$ ipython --no-banner

In [1]: import numpy as np

In [2]: np.set_printoptions(precision=1, suppress=True, linewidth=100, legacy="1.25")

In [3]: tidy = lambda a: np.round(a, 1) + 0

In [4]: mat = np.array([[-1, 2, 2, 0],
   ...:     [2, 3, 0, -1],
   ...:     [3, -3, -1, -1],
   ...:     [3, 1, 3, -3],
   ...:     [2, 1, 0, 0]])

In [5]: mat[-1] = mat[0] + -2 * mat[1]

In [6]: print(mat)
[[-1  2  2  0]
 [ 2  3  0 -1]
 [ 3 -3 -1 -1]
 [ 3  1  3 -3]
 [-5 -4  2  2]]

In [7]: left, sv, VT = np.linalg.svd(mat)

In [8]: print(np.argmax(sv[:-1] / (sv[1:] + 1e-6)) + 1)
3

In [9]: print(tidy(sv))
[8.6 5.3 4.3 0.3]

In [10]: B = left[:, :3] @ np.diag(sv[:3]) @ VT[:3]

In [11]: print(tidy(B))
[[-1.1  2.   1.9 -0.2]
 [ 2.   3.   0.  -1.1]
 [ 2.9 -3.  -1.1 -1.1]
 [ 3.   1.   3.  -2.9]
 [-5.  -4.   2.   2. ]]

In [12]: print(np.linalg.matrix_rank(mat, rtol=0.05))
3

In [13]: print(tidy(np.abs(mat - B).max()))
0.2

In [14]: print(np.linalg.matrix_rank(B))
3

In [15]: r0 = np.array([0, 0])

In [16]: print(np.convolve(mat[3], r0))
[0 0 0 0 0]

In [17]: print(np.cross(mat[3, :3], mat[4, :3]))
[ 14 -21  -7]

In [18]: print(np.array([np.convolve(row, r0, "same") for row in mat]))
[[0 0 0 0]
 [0 0 0 0]
 [0 0 0 0]
 [0 0 0 0]
 [0 0 0 0]]

In [19]: print(np.correlate(mat[3], mat[4], "full"))
[  6   8  -4 -19 -23  -3  15]

In [20]: B = mat / np.sqrt((mat ** 2).mean(axis=1, keepdims=True))

In [21]: print(tidy(np.linalg.norm(B, axis=1)))
[2. 2. 2. 2. 2.]

In [22]: feats = np.array([[1, -1, 1, -1], [1, 0, 0, 0], [1, 1, 1, 1]])

In [23]: G = feats.T @ feats

In [24]: print(tidy(np.linalg.eigvalsh(G)[::-1]))
[4.6 4.  0.4 0. ]

In [25]: blk = np.stack([feats, 3 * feats, feats[::-1]])

In [26]: print(blk.sum(axis=0))
[[ 5 -3  5 -3]
 [ 5  0  0  0]
 [ 5  3  5  3]]

In [27]: data = np.load("w.npy")

In [28]: print(tidy(data))
[[0.5 0.  0.  0.  0.5]
 [0.  0.2 0.2 0.2 0.2]
 [0.  0.5 0.5 0.  0. ]
 [0.  0.  0.  0.7 0.3]
 [0.  0.3 0.3 0.  0.3]]

In [29]: rng = np.random.default_rng(635)

In [30]: idx = rng.permutation(5)

In [31]: print(idx)
[1 2 3 0 4]

In [32]: B = data[idx][:, idx]

In [33]: print(tidy(np.sort(np.abs(np.linalg.eigvals(B)))))
[0.  0.3 0.4 0.5 1. ]

In [34]: print(tidy(np.diag(B)))
[0.2 0.5 0.7 0.5 0.3]

In [35]: print(tidy(B))
[[0.2 0.2 0.2 0.  0.2]
 [0.5 0.5 0.  0.  0. ]
 [0.  0.  0.7 0.  0.3]
 [0.  0.  0.  0.5 0.5]
 [0.3 0.3 0.  0.  0.3]]

In [36]: left, sv, VT = np.linalg.svd(B)

In [37]: evecs = VT[:(sv > 1e-8).sum()]

In [38]: x0 = B[1] + -3 * B[0] + rng.integers(2) * np.eye(5)[3]

In [39]: print(tidy(x0))
[-0.2 -0.2 -0.8  1.  -0.8]

In [40]: print(tidy(np.linalg.norm(x0 - evecs.T @ evecs @ x0)))
0.0

In [41]: print(np.allclose(evecs.T @ evecs @ x0, x0))
True

In [42]: print(tidy(np.diag(evecs.T @ evecs)))
[0.5 0.5 1.  1.  1. ]

In [43]: print(tidy(evecs.T @ evecs))
[[0.5 0.5 0.  0.  0. ]
 [0.5 0.5 0.  0.  0. ]
 [0.  0.  1.  0.  0. ]
 [0.  0.  0.  1.  0. ]
 [0.  0.  0.  0.  1. ]]

In [44]: B = feats + rng.integers(-2, 3, (3, 2)) @ rng.integers(-2, 3, (2, 4))

In [45]: print(B)
[[ 3 -1  1  1]
 [ 3  0  0  2]
 [ 2 -1  3 -2]]

In [46]: print(np.linalg.matrix_rank(B - feats, tol=1e-8))
2

In [47]: left, sv, VT = np.linalg.svd(data)

In [48]: evecs = VT[:(sv > 1e-8).sum()]

In [49]: x0 = data[3] + -3 * data[1] + rng.integers(2) * np.eye(5)[3]

In [50]: print(tidy(x0))
[ 0.  -0.8 -0.8 -0.1 -0.4]

In [51]: print(tidy(np.diag(evecs.T @ evecs)))
[1.  0.5 0.5 1.  1. ]

In [52]: print(tidy(np.linalg.matrix_power(data, 2)))
[[0.2 0.2 0.2 0.  0.4]
 [0.  0.3 0.3 0.2 0.2]
 [0.  0.4 0.4 0.1 0.1]
 [0.  0.1 0.1 0.4 0.3]
 [0.  0.4 0.4 0.1 0.2]]

In [53]: print(data.sum(axis=1))
[1. 1. 1. 1. 1.]

In [54]: pr = np.eye(5)[1]

In [55]: for _ in range(7):
    ...:     pr = pr @ data
    ...:     print(pr.round(1))
    ...: 
[0.  0.2 0.2 0.2 0.2]
[0.  0.3 0.3 0.2 0.2]
[0.  0.3 0.3 0.2 0.2]
[0.  0.3 0.3 0.2 0.2]
[0.  0.3 0.3 0.2 0.2]
[0.  0.3 0.3 0.2 0.2]
[0.  0.3 0.3 0.2 0.2]

In [56]: A = np.loadtxt("m.csv", delimiter=",")

In [57]: print(A)
[[ 6.  3. -6. -6.]
 [ 4.  2. -4. -4.]
 [ 4. -4.  8.  5.]]

In [58]: r0 = np.array([3, 0, 0])

In [59]: print(np.correlate(feats[0], feats[1], "full"))
[ 0  0  0  1 -1  1 -1]

In [60]: print(np.array([np.convolve(row, r0, "same") for row in feats]))
[[-3  3 -3  0]
 [ 0  0  0  0]
 [ 3  3  3  0]]

In [61]: print(np.unique(A.round(6), axis=0).shape)
(3, 4)

In [62]: print(np.allclose(A[:-1].T @ np.linalg.lstsq(A[:-1].T, A[-1])[0], A[-1]))
False

In [63]: K = np.array([[2, 1, 1, -2, 1],
    ...:     [-1, 1, 2, -1, 1],
    ...:     [-1, 0, 1, -1, 2],
    ...:     [-2, 0, -2, -1, -1]])

In [64]: r0, v = K[1], K[0]

In [65]: print(r0 @ v)
4

In [66]: print(r0 @ r0)
8

In [67]: pr = (r0 @ v) / (r0 @ r0) * r0

In [68]: print(np.outer(r0, v))
[[-2 -1 -1  2 -1]
 [ 2  1  1 -2  1]
 [ 4  2  2 -4  2]
 [-2 -1 -1  2 -1]
 [ 2  1  1 -2  1]]

In [69]: print(np.linalg.matrix_rank(np.outer(r0, v)))
1

In [70]: print(tidy(np.linalg.norm(r0 + v) ** 2 + np.linalg.norm(r0 - v) ** 2))
38.0
